$ python3 -q
>>> import numpy as np
>>> np.set_printoptions(suppress=True, linewidth=200)
>>> tidy = lambda a: np.round(a, 3) + 0
>>> J = np.loadtxt("layer12.csv", delimiter=",")
>>> tidy(J)
array([[ 1.187,  1.604, -0.136],
       [-1.582,  1.131, -0.466],
       [ 0.297, -0.384, -1.94 ]])
>>> P = np.triu(np.array([[1, 2, -2], [2, -1, 2], [2, -1, 1]]), 1) + np.eye(3)
>>> A2 = P @ J @ np.linalg.inv(P)
>>> tidy(np.poly(A2))
array([ 1.   , -0.378, -0.755,  8.   ])
>>> tidy(A2)
array([[ -2.571,   9.776, -21.882],
       [ -0.989,   2.341, -11.007],
       [  0.297,  -0.977,   0.607]])
>>> tidy(np.trace(A2)), tidy(np.trace(J))
(np.float64(0.378), np.float64(0.378))
>>> tidy(P @ J - J @ P)
array([[-3.758,  0.656,  2.114],
       [ 0.593,  2.397, -9.307],
       [ 0.   , -0.593,  1.361]])
>>> np.linalg.matrix_rank(A2)
np.int64(3)
>>> tidy(J.T @ J)
array([[4., 0., 0.],
       [0., 4., 0.],
       [0., 0., 4.]])
>>> tidy(np.linalg.svd(J, compute_uv=False))
array([2., 2., 2.])
>>> tidy(np.linalg.pinv(J))
array([[ 0.297, -0.396,  0.074],
       [ 0.401,  0.283, -0.096],
       [-0.034, -0.116, -0.485]])
>>> r0 = np.array([5, 5, 7])
>>> A2 = J + np.outer(r0, np.eye(3)[1])
>>> np.linalg.matrix_rank(A2 - J)
np.int64(1)
>>> np.linalg.matrix_rank(np.linalg.inv(A2) - np.linalg.inv(J), tol=1e-8)
np.int64(1)
>>> G = J.T @ J
>>> tidy(np.linalg.eigvalsh(G)[::-1])
array([4., 4., 4.])
>>> tidy(np.trace(G)), tidy((J ** 2).sum())
(np.float64(12.0), np.float64(12.0))
>>> tidy(G)
array([[4., 0., 0.],
       [0., 4., 0.],
       [0., 0., 4.]])
>>> (J @ J.T).shape
(3, 3)
>>> feats = np.load("mat.npy")
>>> tidy(feats)
array([[-0.408,  0.662, -0.597,  0.198],
       [ 0.058, -0.621, -0.54 ,  0.565],
       [ 0.815,  0.187, -0.452, -0.311],
       [ 0.408,  0.377,  0.383,  0.738]])
>>> # orthonormal columns
>>> P = np.triu(np.array([[3, 3, 2, 2], [0, 0, 3, 2], [0, 2, 3, 2], [0, 2, 3, 1]]), 1) + np.eye(4)
>>> A2 = P @ feats @ np.linalg.inv(P)
>>> tidy(np.poly(A2))
array([ 1.   ,  0.742,  0.   , -0.742, -1.   ])
>>> np.linalg.matrix_rank(A2)
np.int64(4)
>>> tidy(np.trace(A2)), tidy(np.trace(feats))
(np.float64(-0.742), np.float64(-0.742))
>>> x = np.array([0, 1, 0, 3])
>>> [p for p in range(1, 25) if np.allclose(np.linalg.matrix_power(feats, p), np.eye(4))]
[]
>>> tidy(np.linalg.norm(x)), tidy(np.linalg.norm(feats @ x))
(np.float64(3.162), np.float64(3.162))
>>> tidy(feats.T @ (feats @ x))
array([0., 1., 0., 3.])
>>> A2 = np.array([[5, 0], [5, 0]])
>>> X = np.tile(A2, (2, 2))
>>> X
array([[5, 0, 5, 0],
       [5, 0, 5, 0],
       [5, 0, 5, 0],
       [5, 0, 5, 0]])
>>> # row 1 repeats row 0
>>> rng = np.random.default_rng(1)
>>> labels = rng.permutation(4)
>>> labels
array([0, 1, 2, 3])
>>> A2 = feats[labels][:, labels]
>>> tidy(A2)
array([[-0.408,  0.662, -0.597,  0.198],
       [ 0.058, -0.621, -0.54 ,  0.565],
       [ 0.815,  0.187, -0.452, -0.311],
       [ 0.408,  0.377,  0.383,  0.738]])
>>> x = np.array([-1, 1, -1, 0])
>>> tidy(np.sort(np.abs(np.degrees(np.angle(np.linalg.eigvals(A2))))))
array([  0.   , 111.768, 111.768, 180.   ])
>>> 4 - np.linalg.matrix_rank(A2 - np.eye(4), tol=1e-8)
np.int64(1)
>>> left, sv, Vt = np.linalg.svd(feats, full_matrices=False)
>>> np.allclose(left * sv @ Vt, feats)
True
>>> tidy(sv / sv[0])
array([1., 1., 1., 1.])
>>> tidy(left.T @ feats @ Vt.T)
array([[1., 0., 0., 0.],
       [0., 1., 0., 0.],
       [0., 0., 1., 0.],
       [0., 0., 0., 1.]])
>>> np.sqrt((sv ** 2).sum()), tidy(np.linalg.norm(feats))
(np.float64(2.0), np.float64(2.0))
>>> tidy(left.T @ left)
array([[1., 0., 0., 0.],
       [0., 1., 0., 0.],
       [0., 0., 1., 0.],
       [0., 0., 0., 1.]])
>>> P = np.triu(np.array([[0, 0, -2, 3], [-4, 5, 4, 4], [3, 1, -2, -4], [4, 4, -3, -1]]), 1) + np.eye(4)
>>> A2 = P @ X @ np.linalg.inv(P)
>>> np.trace(A2), np.trace(X)
(np.float64(10.0), np.int64(10))
>>> A2
array([[  10.,    0.,   30.,   90.],
       [  45.,    0.,  135.,  405.],
       [ -15.,    0.,  -45., -135.],
       [   5.,    0.,   15.,   45.]])
>>> tidy(np.poly(A2))
array([  1., -10.,   0.,   0.,   0.])
>>> P @ X - X @ P
array([[  5.,   0.,  15.,   5.],
       [ 40.,   0.,  50.,   5.],
       [-20.,   0., -10.,   5.],
       [  0.,   0.,  10.,   5.]])
>>> A2.reshape(-1, 2)
array([[  10.,    0.],
       [  30.,   90.],
       [  45.,    0.],
       [ 135.,  405.],
       [ -15.,    0.],
       [ -45., -135.],
       [   5.,    0.],
       [  15.,   45.]])
>>> t3 = A2.reshape(4, 2, -1)
>>> np.swapaxes(t3, 1, 2)[2]
array([[ -15.,  -45.],
       [   0., -135.]])
>>> np.einsum("ihd,jhd->hij", t3, t3).shape
(2, 4, 4)
>>> t3.transpose(1, 0, 2)
array([[[  10.,    0.],
        [  45.,    0.],
        [ -15.,    0.],
        [   5.,    0.]],

       [[  30.,   90.],
        [ 135.,  405.],
        [ -45., -135.],
        [  15.,   45.]]])
>>> t3.sum(axis=1)
array([[  40.,   90.],
       [ 180.,  405.],
       [ -60., -135.],
       [  20.,   45.]])
>>> np.einsum("ihd,ihd->ih", t3, t3)
array([[   100.,   9000.],
       [  2025., 182250.],
       [   225.,  20250.],
       [    25.,   2250.]])
>>> M = np.load("run10.npy")
>>> M
array([[-1, -2, -2,  3],
       [ 3,  3,  0,  1],
       [14, 13, -2,  8]])
>>> G = M.T @ M
>>> tidy(np.linalg.svd(M, compute_uv=False) ** 2)
array([451.709,  18.291,   0.   ])
>>> np.diag(G)
array([206, 182,   8,  74])
>>> left, sv, Vt = np.linalg.svd(M)
>>> evecs = Vt[:(sv > 1e-8).sum()]
>>> x = M[0] + -3 * M[2] + rng.integers(2) * np.eye(4)[0]
>>> x
array([-43., -41.,   4., -21.])
>>> np.linalg.matrix_rank(np.vstack([M, x]))
np.int64(2)
>>> tidy(np.linalg.norm(x - evecs.T @ evecs @ x))
np.float64(0.0)
>>> tidy(np.diag(evecs.T @ evecs))
array([0.474, 0.542, 0.248, 0.735])
>>> np.allclose(evecs.T @ evecs @ x, x)
True
>>> A2 = M[0, 0] * M[1:] - np.outer(M[1:, 0], M[0])
>>> A2
array([[  0,   3,   6, -10],
       [  0,  15,  30, -50]])
>>> M[:, 0] / M[0, 0]
array([  1.,  -3., -14.])
>>> np.unique(A2.round(6), axis=0).shape
(2, 4)
>>> np.linalg.lstsq(A2[:-1].T, A2[-1])[2]
np.int32(1)
>>> np.abs(np.diag(np.linalg.qr(A2)[1])) > 1e-9
array([False,  True])
>>> arr = np.array([[0.0, -1.0, -1.0, 0.0],
...     [-1.0, 0.0, -1.0, 0.0],
...     [-1.0, -1.0, 0.0, 0.0],
...     [0.0, 0.0, 0.0, 0.0]])
>>> w, evecs = np.linalg.eigvalsh(arr)
Traceback (most recent call last):
  File "<python-input-87>", line 1, in <module>
    w, evecs = np.linalg.eigvalsh(arr)
    ^^^^^^^^
ValueError: too many values to unpack (expected 2)
>>> w, evecs = np.linalg.eigh(arr)
>>> tidy(np.linalg.svd(arr, compute_uv=False))
array([2., 1., 1., 0.])
>>> tidy(evecs @ np.diag(w) @ evecs.T)
array([[ 0., -1., -1.,  0.],
       [-1.,  0., -1.,  0.],
       [-1., -1.,  0.,  0.],
       [ 0.,  0.,  0.,  0.]])
>>> tidy(np.linalg.eigvalsh(arr @ arr))
array([0., 1., 1., 4.])
>>> tidy(np.linalg.eigvalsh(arr + -3 * np.eye(4)))
array([-5., -3., -2., -2.])
>>> tidy(evecs.T @ evecs)
array([[1., 0., 0., 0.],
       [0., 1., 0., 0.],
       [0., 0., 1., 0.],
       [0., 0., 0., 1.]])
>>> tidy(w)
array([-2.,  0.,  1.,  1.])
>>> tidy(np.sort(np.linalg.eigvals(arr).real))
array([-2.,  0.,  1.,  1.])
>>> (np.linalg.matrix_power((arr != 0) + (arr.T != 0) + np.eye(4), 4) > 0).astype(int)
array([[1, 1, 1, 0],
       [1, 1, 1, 0],
       [1, 1, 1, 0],
       [0, 0, 0, 1]])
>>> np.flatnonzero(np.linalg.matrix_power((arr != 0) + (arr.T != 0) + np.eye(4), 4)[1])
array([0, 1, 2])
>>> (arr != 0).astype(int)
array([[0, 1, 1, 0],
       [1, 0, 1, 0],
       [1, 1, 0, 0],
       [0, 0, 0, 0]])
>>> w, evecs = np.linalg.eigh(arr)
>>> x = np.array([2, 1, 2, 2])
>>> tidy(np.linalg.eigvalsh(arr[1:, 1:]))
array([-1.,  0.,  1.])
>>> np.abs(arr).sum(axis=1).max(), tidy(np.abs(w).max())
(np.float64(2.0), np.float64(2.0))
>>> x @ arr @ x
np.float64(-16.0)
>>> tidy(x @ arr @ x / (x @ x)), tidy(w[0]), tidy(w[-1])
(np.float64(-1.231), np.float64(-2.0), np.float64(1.0))
>>> E = np.loadtxt("out10.csv", delimiter=",")
>>> E
array([[ 4.021,  3.968, -5.992],
       [ 2.03 ,  2.013, -3.048],
       [ 5.997,  5.973, -8.932],
       [-0.057, -0.03 , -0.041]])
>>> Q, evecs = np.linalg.qr(E[:, :1])[0], np.linalg.qr(E[:, 1:])[0]
>>> sv = np.linalg.svd(Q.T @ evecs, compute_uv=False)
>>> tidy(sv)
array([1.])
>>> (sv > 0.9).sum()
np.int64(1)
>>> P = E @ np.linalg.solve(E.T @ E, E.T)
>>> tidy(P @ E[:, 1])
array([ 3.968,  2.013,  5.973, -0.03 ])
>>> tidy(np.trace(P))
np.float64(3.0)
>>> x = np.array([6, -3, 8])
>>> rhs = E @ x
>>> tidy(np.linalg.pinv(E) @ E)
array([[1., 0., 0.],
       [0., 1., 0.],
       [0., 0., 1.]])
>>> tidy(np.linalg.lstsq(E, rhs)[0])
array([ 6., -3.,  8.])
>>> tidy(rhs)
array([-35.714, -18.243, -53.393,  -0.58 ])
>>> rhs = rhs + 0.1 * rng.normal(size=4)
>>> tidy(rhs)
array([-35.844, -18.152, -53.348,  -0.634])
>>> beta, *_ = np.linalg.lstsq(E, rhs)
>>> beta.round()
array([4., 0., 9.])
>>> tidy(np.linalg.norm(rhs - E @ beta))
np.float64(0.134)
>>> tidy(beta)
array([4.185, 0.214, 8.925])
>>> round(np.log10(np.linalg.cond(E)))
3
>>> tidy(np.linalg.norm(E, 2) / np.linalg.norm(E))
np.float64(1.0)
>>> tidy(np.abs(np.linalg.svd(E)[2][-1]))
array([0.601, 0.79 , 0.123])
>>> np.argsort(-np.linalg.norm(E, axis=0).round(6), kind="stable")[:3]
array([2, 0, 1])
>>> np.linalg.matrix_rank(E, rtol=0.1)
np.int64(1)
>>> A2 = np.c_[E[:, :2] @ np.array([[1, 1], [0, 1]]), np.array([5, -2, 0, 3])]
>>> tidy(A2)
array([[ 4.021,  7.989,  5.   ],
       [ 2.03 ,  4.043, -2.   ],
       [ 5.997, 11.97 ,  0.   ],
       [-0.057, -0.087,  3.   ]])
>>> np.linalg.matrix_rank(np.c_[E, A2])
np.int64(4)
>>> np.linalg.matrix_rank(A2)
np.int64(3)
>>> tidy(np.linalg.norm(np.linalg.qr(E)[0].T @ A2, axis=0) ** 2 / ((A2 ** 2).sum(axis=0) + 1e-12))
array([1.   , 1.   , 0.563])
>>> W2 = np.array([[-0.4, 0.8, 0.1]])
>>> m1 = np.array([[1],
...     [-3],
...     [-3],
...     [0],
...     [-2],
...     [2],
...     [1],
...     [2],
...     [0],
...     [-2],
...     [-1],
...     [0],
...     [3],
...     [1],
...     [2],
...     [3]]) @ W2 + 0.1 * rng.normal(size=(16, 3))
>>> tidy(m1)
array([[-0.342,  0.836,  0.129],
       [ 1.203, -2.345, -0.374],
       [ 1.184, -2.448, -0.24 ],
       [ 0.004, -0.029, -0.078],
       [ 0.774, -1.599, -0.228],
       [-0.671,  1.701, -0.071],
       [-0.589,  0.783,  0.058],
       [-0.779,  1.622,  0.412],
       [-0.111, -0.038,  0.204],
       [ 0.865, -1.534, -0.251],
       [ 0.235, -0.783, -0.089],
       [-0.123, -0.068, -0.007],
       [-1.294,  2.39 ,  0.31 ],
       [-0.396,  0.749,  0.159],
       [-0.711,  1.632,  0.118],
       [-1.127,  2.35 ,  0.388]])
>>> left, sv, Vt = np.linalg.svd(m1)
>>> np.argmax(sv[:-1] / (sv[1:] + 1e-6)) + 1
np.int64(1)
>>> tidy(sv)
array([6.945, 0.492, 0.318])
>>> A2 = left[:, :1] @ np.diag(sv[:1]) @ Vt[:1]
>>> tidy(np.linalg.norm(m1 - A2) / np.linalg.norm(m1))
np.float64(0.084)
>>> tidy(np.abs(m1 - A2).max())
np.float64(0.28)
